>>> import numpy as np
>>> import numpy.linalg as la
>>> np.set_printoptions(precision=3, suppress=True, linewidth=140, sign=" ")
>>> W0 = np.loadtxt("sample18.csv", delimiter=",")
>>> print(W0)
[[ 0.631  0.146  0.146  0.437]
 [ 0.146  0.034  0.034  0.101]
 [ 0.146  0.034  0.034  0.101]
 [ 0.437  0.101  0.101  0.302]]
>>> U, sigma, vt = la.svd(W0)
>>> vecs = vt[:(sigma > 1e-8).sum()]
>>> rng = np.random.default_rng(878)
>>> vec = W0[2] + 4 * W0[1] + rng.integers(2) * np.eye(4)[1]
>>> print(vec)
[ 0.728  1.168  0.168  0.504]
>>> print(np.diag(vecs.T @ vecs))
[ 0.631  0.034  0.034  0.302]
>>> print(vecs.T @ vecs)
[[ 0.631  0.146  0.146  0.437]
 [ 0.146  0.034  0.034  0.101]
 [ 0.146  0.034  0.034  0.101]
 [ 0.437  0.101  0.101  0.302]]
>>> print(round(la.norm(vec - vecs.T @ vecs @ vec), 3))
0.983
>>> print(np.allclose(vecs.T @ vecs @ vec, vec))
False
>>> print(np.round(np.poly(W0), 3) + 0)
[ 1. -1.  0.  0.  0.]
>>> print(np.einsum("ii->", W0))
1.0
>>> print(np.einsum("ij,ji->", W0, W0))
1.0
>>> print(round(float(la.det(W0[::-1])), 3))
-0.0
>>> print(round(la.eigvals(W0).sum().real, 3))
1.0
>>> print(round(la.det(W0.T), 3))
0.0
>>> print(np.round(la.eigvals(W0), 3) + 0)
[ 1.  0.  0.  0.]
>>> w, vecs = la.eigh(W0)
>>> vec = np.array([8, 0, 5, 0])
>>> print(round(float(vec @ W0 @ vec / (vec @ vec)), 3), round(float(w[0]), 3), w[-1])
0.594 -0.0 1.0
>>> print(np.round(la.eigvalsh(W0[1:, 1:]), 3) + 0)
[ 0.     0.     0.369]
>>> print(round(float(np.abs(W0).sum(axis=1).max()), 3), np.abs(w).max())
1.358 1.0
>>> print(round(float(vec @ W0 @ vec), 3))
52.84
>>> print((np.sign(vecs[:, -1].round(6)) == np.sign(vecs[0, -1].round(6))).astype(int))
[ 1  1  1  1]
>>> print(round(float(la.norm(W0) ** 2 / la.norm(W0, 2) ** 2), 3))
1.0
>>> rk = la.matrix_rank(W0)
>>> print(rk)
1
>>> null = la.svd(W0)[2][rk:].T
>>> print(null @ null.T)
[[ 0.369 -0.146 -0.146 -0.437]
 [-0.146  0.966 -0.034 -0.101]
 [-0.146 -0.034  0.966 -0.101]
 [-0.437 -0.101 -0.101  0.698]]
>>> print([int(la.matrix_rank(W0[:, :j + 1])) for j in range(4)])
[1, 1, 1, 1]
>>> print([int(la.matrix_rank(np.delete(W0, i, axis=0))) for i in range(4)])
[1, 1, 1, 1]
>>> print(null.shape)
(4, 3)
>>> M = np.loadtxt("x.csv", delimiter=",")
>>> print(M)
[[ 1.  3.  4.]
 [ 1.  2.  5.]
 [ 2.  4.  0.]
 [ 0.  0.  0.]]
>>> other = np.c_[M[:, :2] @ np.array([[1, 0], [1, 0]]), np.array([0, -5, -3, 2])]
>>> print(other)
[[ 4.  0.  0.]
 [ 3.  0. -5.]
 [ 6.  0. -3.]
 [ 0.  0.  2.]]
>>> print(np.round(la.norm(other - M @ la.lstsq(M, other)[0], axis=0), 3) + 0)
[ 0.  0.  2.]
>>> print(np.round(la.lstsq(M, other[:, 0])[0], 3) + 0)
[ 1.  1.  0.]
>>> print(la.matrix_rank(np.c_[M, other]))
4
>>> print(la.norm(la.qr(M)[0].T @ other, axis=0) ** 2 / ((other ** 2).sum(axis=0) + 1e-12))
[ 1.     0.     0.895]
